% ipython --no-banner

In [1]: import numpy as np

In [2]: np.set_printoptions(precision=2, suppress=True, linewidth=120, legacy="1.25")

In [3]: th = np.deg2rad(120)

In [4]: feats = np.eye(5)

In [5]: feats[np.ix_([0, 3], [0, 3])] = [[np.cos(th), -np.sin(th)], [np.sin(th), np.cos(th)]]

In [6]: feats
Out[6]: 
array([[-0.5 ,  0.  ,  0.  , -0.87,  0.  ],
       [ 0.  ,  1.  ,  0.  ,  0.  ,  0.  ],
       [ 0.  ,  0.  ,  1.  ,  0.  ,  0.  ],
       [ 0.87,  0.  ,  0.  , -0.5 ,  0.  ],
       [ 0.  ,  0.  ,  0.  ,  0.  ,  1.  ]])

In [7]: round(np.linalg.norm(feats[0] - feats[3]), 2)
Out[7]: 1.41

In [8]: round(np.linalg.norm(feats, "nuc"), 2)
Out[8]: 5.0

In [9]: np.round(np.linalg.norm(feats) ** 2 / np.linalg.norm(feats, 2) ** 2, 2)
Out[9]: 5.0

In [10]: np.linalg.norm(feats, axis=0)
Out[10]: array([1., 1., 1., 1., 1.])

In [11]: proj = np.triu(np.array([[3, 1, 5, 0, 0],
    ...:     [2, 2, 2, 3, 0],
    ...:     [0, 2, 2, 4, 0],
    ...:     [3, 5, 1, 1, 3],
    ...:     [0, 0, 0, 2, 3]]), 1) + np.eye(5)

In [12]: other = proj @ feats @ np.linalg.inv(proj)

In [13]: np.poly(other)
Out[13]: array([ 1., -2.,  1., -1.,  2., -1.])

In [14]: r0 = np.array([2, -1, -2, -1, -2])

In [15]: other = feats + np.outer(r0, np.eye(5)[1])

In [16]: np.linalg.matrix_rank(other - feats)
Out[16]: 1

In [17]: np.round(np.linalg.det(other) / np.linalg.det(feats), 2), round(1 + np.linalg.solve(feats, r0)[1], 2)
Out[17]: (0.0, 0.0)

In [18]: np.round(np.einsum("ij,ji->", feats, feats), 2)
Out[18]: 2.0

In [19]: np.linalg.eigvals(feats)
Out[19]: array([-0.5+0.87j, -0.5-0.87j,  1. +0.j  ,  1. +0.j  ,  1. +0.j  ])

In [20]: round(float(np.linalg.det(feats[::-1])), 2)
Out[20]: 1.0

In [21]: np.round(np.linalg.eigvals(feats).sum().real, 2)
Out[21]: 2.0

In [22]: round(float(np.linalg.det(2 * feats)), 2), round(float(np.linalg.det(feats)), 2)
Out[22]: (32.0, 1.0)

In [23]: round(np.linalg.det(feats.T), 2)
Out[23]: 1.0

In [24]: E = np.array([[-1.1, -2.2, 2.1, -1.1],
    ...:     [0.3, 1.2, -1.6, 2.0],
    ...:     [0.2, 1.1, 0.8, 0.6],
    ...:     [-1.02, -2.15, 2.07, -1.01],
    ...:     [0.0, 0.0, -0.3, -2.0]])

In [25]: other = np.c_[E[:, :3] @ np.array([[3, 3, 3], [-3, 2, -1], [-2, -1, -3]]), np.array([1, 0, -1, -2, -2])]

In [26]: other
Out[26]: 
array([[-0.9 , -9.8 , -7.4 ,  1.  ],
       [ 0.5 ,  4.9 ,  4.5 ,  0.  ],
       [-4.3 ,  2.  , -2.9 , -1.  ],
       [-0.75, -9.43, -7.12, -2.  ],
       [ 0.6 ,  0.3 ,  0.9 , -2.  ]])

In [27]: np.round(np.linalg.lstsq(E, other[:, 0])[0], 2) + 0
Out[27]: array([ 3., -3., -2.,  0.])

In [28]: np.linalg.matrix_rank(np.c_[E, other])
Out[28]: 5

In [29]: np.linalg.norm(np.linalg.qr(E)[0].T @ other, axis=0) ** 2 / ((other ** 2).sum(axis=0) + 1e-12)
Out[29]: array([1.  , 1.  , 1.  , 0.44])

In [30]: A = np.load("x.npy")

In [31]: A
Out[31]: 
array([[1, 1, 0, 0, 0, 0],
       [2, 2, 0, 0, 0, 0],
       [2, 2, 0, 0, 0, 0],
       [0, 0, 1, 1, 0, 0],
       [0, 0, 2, 2, 0, 0],
       [0, 0, 2, 2, 0, 0],
       [0, 0, 0, 0, 1, 1],
       [0, 0, 0, 0, 2, 2],
       [0, 0, 0, 0, 2, 2]])

In [32]: np.unique(A.round(6), axis=0).shape
Out[32]: (6, 6)

In [33]: np.linalg.lstsq(A[:-1].T, A[-1])[2]
Out[33]: 3

In [34]: M = np.load("run15.npy")

In [35]: M
Out[35]: 
array([[ 0,  0,  0],
       [-1,  3,  2],
       [-1,  3,  2],
       [ 0,  0,  0],
       [-2,  6,  4]])

In [36]: # rows 1 and 2 are equal

In [37]: round(np.trace(np.linalg.pinv(M) @ M), 2)
Out[37]: 1.0

In [38]: np.linalg.lstsq(M[:-1].T, M[-1])[2]
Out[38]: 1

In [39]: F = np.load("mat.npy")

In [40]: F
Out[40]: 
array([[ 0,  2, -2,  0, -2,  2],
       [ 0,  2, -2,  0,  1, -2],
       [ 0,  0,  1, -1, -2,  1],
       [ 0,  8, -8,  0,  1, -4]])

In [41]: # row 3 is much longer than the rest

In [42]: np.linalg.cond(F) > 100
Out[42]: True

In [43]: np.linalg.matrix_rank(F, rtol=0.1)
Out[43]: 3

In [44]: rng = np.random.default_rng(4430)

In [45]: lab = rng.integers(0, 3, 6)

In [46]: arr = np.triu((lab[:, None] == lab) & (rng.random((6, 6)) < 0.8), 1).astype(int)

In [47]: arr += arr.T

In [48]: arr
Out[48]: 
array([[0, 0, 0, 0, 0, 0],
       [0, 0, 0, 0, 0, 0],
       [0, 0, 0, 1, 0, 1],
       [0, 0, 1, 0, 0, 1],
       [0, 0, 0, 0, 0, 0],
       [0, 0, 1, 1, 0, 0]])

In [49]: U, sigma, VT = np.linalg.svd(arr)

In [50]: vecs = VT[:(sigma > 1e-8).sum()]

In [51]: x0 = arr[5] + 2 * arr[0] + rng.integers(2) * np.eye(6)[3]

In [52]: x0
Out[52]: array([0., 0., 1., 2., 0., 0.])

In [53]: np.round(vecs.T @ vecs, 2) + 0
Out[53]: 
array([[0., 0., 0., 0., 0., 0.],
       [0., 0., 0., 0., 0., 0.],
       [0., 0., 1., 0., 0., 0.],
       [0., 0., 0., 1., 0., 0.],
       [0., 0., 0., 0., 0., 0.],
       [0., 0., 0., 0., 0., 1.]])

In [54]: np.allclose(vecs.T @ vecs @ x0, x0)
Out[54]: True

In [55]: np.round(np.linalg.norm(x0 - vecs.T @ vecs @ x0), 2)
Out[55]: 0.0

In [56]: other = np.array([[8, 0, 9], [0, 7, 3], [7, 6, 4], [9, 8, 1], [9, 2, 5], [3, 5, 8]])

In [57]: np.linalg.matrix_rank(np.vstack([arr, other.T]))
Out[57]: 6

In [58]: np.linalg.matrix_rank(arr @ other)
Out[58]: 3

In [59]: arr @ other
Out[59]: 
array([[ 0,  0,  0],
       [ 0,  0,  0],
       [12, 13,  9],
       [10, 11, 12],
       [ 0,  0,  0],
       [16, 14,  5]])

In [60]: np.einsum("ij,ij->i", arr, arr)
Out[60]: array([0, 0, 2, 2, 0, 2])

In [61]: np.linalg.matrix_power(arr, 2)
Out[61]: 
array([[0, 0, 0, 0, 0, 0],
       [0, 0, 0, 0, 0, 0],
       [0, 0, 2, 1, 0, 1],
       [0, 0, 1, 2, 0, 1],
       [0, 0, 0, 0, 0, 0],
       [0, 0, 1, 1, 0, 2]])

In [62]: np.round(np.linalg.det(arr), 2)
Out[62]: 0.0

In [63]: Q, _ = np.linalg.qr(np.array([[0.3, 0.6, 0.9], [1.0, 0.6, -0.8], [-1.0, -1.6, -2.0]]))

In [64]: vecs, _ = np.linalg.qr(np.array([[-0.4, 0.7, 1.2, -0.2, 0.2],
    ...:     [1.5, 1.0, 0.9, 0.8, 0.3],
    ...:     [-1.8, -2.0, 0.3, -0.2, 0.9],
    ...:     [0.1, -1.8, 2.1, -1.3, -1.1],
    ...:     [-0.4, -0.8, 1.0, -1.5, -0.7]]))

In [65]: sigma = 3 * 0.2 ** np.arange(3)

In [66]: J = Q[:, :3] * sigma @ vecs[:3]

In [67]: J
Out[67]: 
array([[ 0.15,  0.33, -0.46, -0.13,  0.28],
       [ 0.07,  0.9 , -1.87,  0.34,  0.26],
       [-0.61, -0.99,  1.64,  0.03, -0.65]])

In [68]: x0 = np.array([1, 4, 2, -2, -1])

In [69]: np.sign((J @ x0).round(6))
Out[69]: array([ 1., -1., -1.])

In [70]: np.linalg.norm(J @ x0) <= np.linalg.norm(J, 2) * np.linalg.norm(x0) + 1e-9
Out[70]: True

In [71]: (J @ x0).argmax()
Out[71]: 0

In [72]: J @ np.ones(5)
Out[72]: array([ 0.18, -0.3 , -0.58])

In [73]: J @ (2 * x0)
Out[73]: array([ 1.06, -1.99, -1.4 ])

In [74]: (J * x0).sum(axis=1)
Out[74]: array([ 0.53, -0.99, -0.7 ])

In [75]: th = np.radians(120)

In [76]: r_ = np.eye(5)

In [77]: r_[1, 1] = r_[4, 4] = np.cos(th)

In [78]: r_[1, 4], r_[4, 1] = -np.sin(th), np.sin(th)

In [79]: r_
Out[79]: 
array([[ 1.  ,  0.  ,  0.  ,  0.  ,  0.  ],
       [ 0.  , -0.5 ,  0.  ,  0.  , -0.87],
       [ 0.  ,  0.  ,  1.  ,  0.  ,  0.  ],
       [ 0.  ,  0.  ,  0.  ,  1.  ,  0.  ],
       [ 0.  ,  0.87,  0.  ,  0.  , -0.5 ]])

In [80]: other = J @ r_.T

In [81]: np.allclose(np.linalg.norm(J, axis=1), np.linalg.norm(other, axis=1))
Out[81]: True

In [82]: np.linalg.svd(J, compute_uv=False), np.linalg.svd(other, compute_uv=False)
Out[82]: (array([3.  , 0.6 , 0.12]), array([3.  , 0.6 , 0.12]))

In [83]: other
Out[83]: 
array([[ 0.15, -0.41, -0.46, -0.13,  0.15],
       [ 0.07, -0.68, -1.87,  0.34,  0.65],
       [-0.61,  1.06,  1.64,  0.03, -0.53]])

In [84]: m1 = np.load("a.npy")

In [85]: m1.round(2) + 0
Out[85]: 
array([[0.  , 0.01, 0.04, 0.02, 0.04],
       [0.01, 0.03, 0.11, 0.07, 0.11],
       [0.04, 0.11, 0.4 , 0.26, 0.4 ],
       [0.02, 0.07, 0.26, 0.16, 0.26],
       [0.04, 0.11, 0.4 , 0.26, 0.4 ]])

In [86]: round(np.linalg.det(m1.T), 2)
Out[86]: 0.0

In [87]: np.einsum("ij,ji->", m1, m1)
Out[87]: 1.0

In [88]: round(float(np.linalg.det(m1[::-1])), 2)
Out[88]: 0.0

In [89]: U, sigma = np.linalg.svd(m1)
Traceback (most recent call last):
  Cell In[89], line 1
    U, sigma = np.linalg.svd(m1)
ValueError: too many values to unpack (expected 2)


In [90]: U, sigma, VT = np.linalg.svd(m1, full_matrices=False)

In [91]: U.shape, sigma.shape, VT.shape
Out[91]: ((5, 5), (5,), (5, 5))

In [92]: np.round(U.T @ m1 @ VT.T, 2) + 0
Out[92]: 
array([[1., 0., 0., 0., 0.],
       [0., 0., 0., 0., 0.],
       [0., 0., 0., 0., 0.],
       [0., 0., 0., 0., 0.],
       [0., 0., 0., 0., 0.]])

In [93]: np.round(U.T @ U, 2) + 0
Out[93]: 
array([[1., 0., 0., 0., 0.],
       [0., 1., 0., 0., 0.],
       [0., 0., 1., 0., 0.],
       [0., 0., 0., 1., 0.],
       [0., 0., 0., 0., 1.]])

In [94]: np.abs(U[:, 0]).round(6).argmax()
Out[94]: 2

In [95]: evals, vecs = np.linalg.eigh(m1)

In [96]: x0 = np.array([2, 2, 1, 1, 0])

In [97]: np.round(np.linalg.eigvalsh(m1[1:, 1:]), 2) + 0
Out[97]: array([0., 0., 0., 1.])

In [98]: np.round(vecs * np.abs(evals) @ vecs.T, 2) + 0
Out[98]: 
array([[0.  , 0.01, 0.04, 0.02, 0.04],
       [0.01, 0.03, 0.11, 0.07, 0.11],
       [0.04, 0.11, 0.4 , 0.26, 0.4 ],
       [0.02, 0.07, 0.26, 0.16, 0.26],
       [0.04, 0.11, 0.4 , 0.26, 0.4 ]])

In [99]: np.linalg.cond(m1) > 100
Out[99]: True

In [100]: [round(float(x), 2) for x in np.linalg.svd(m1, compute_uv=False)[:3]]
Out[100]: [1.0, 0.0, 0.0]
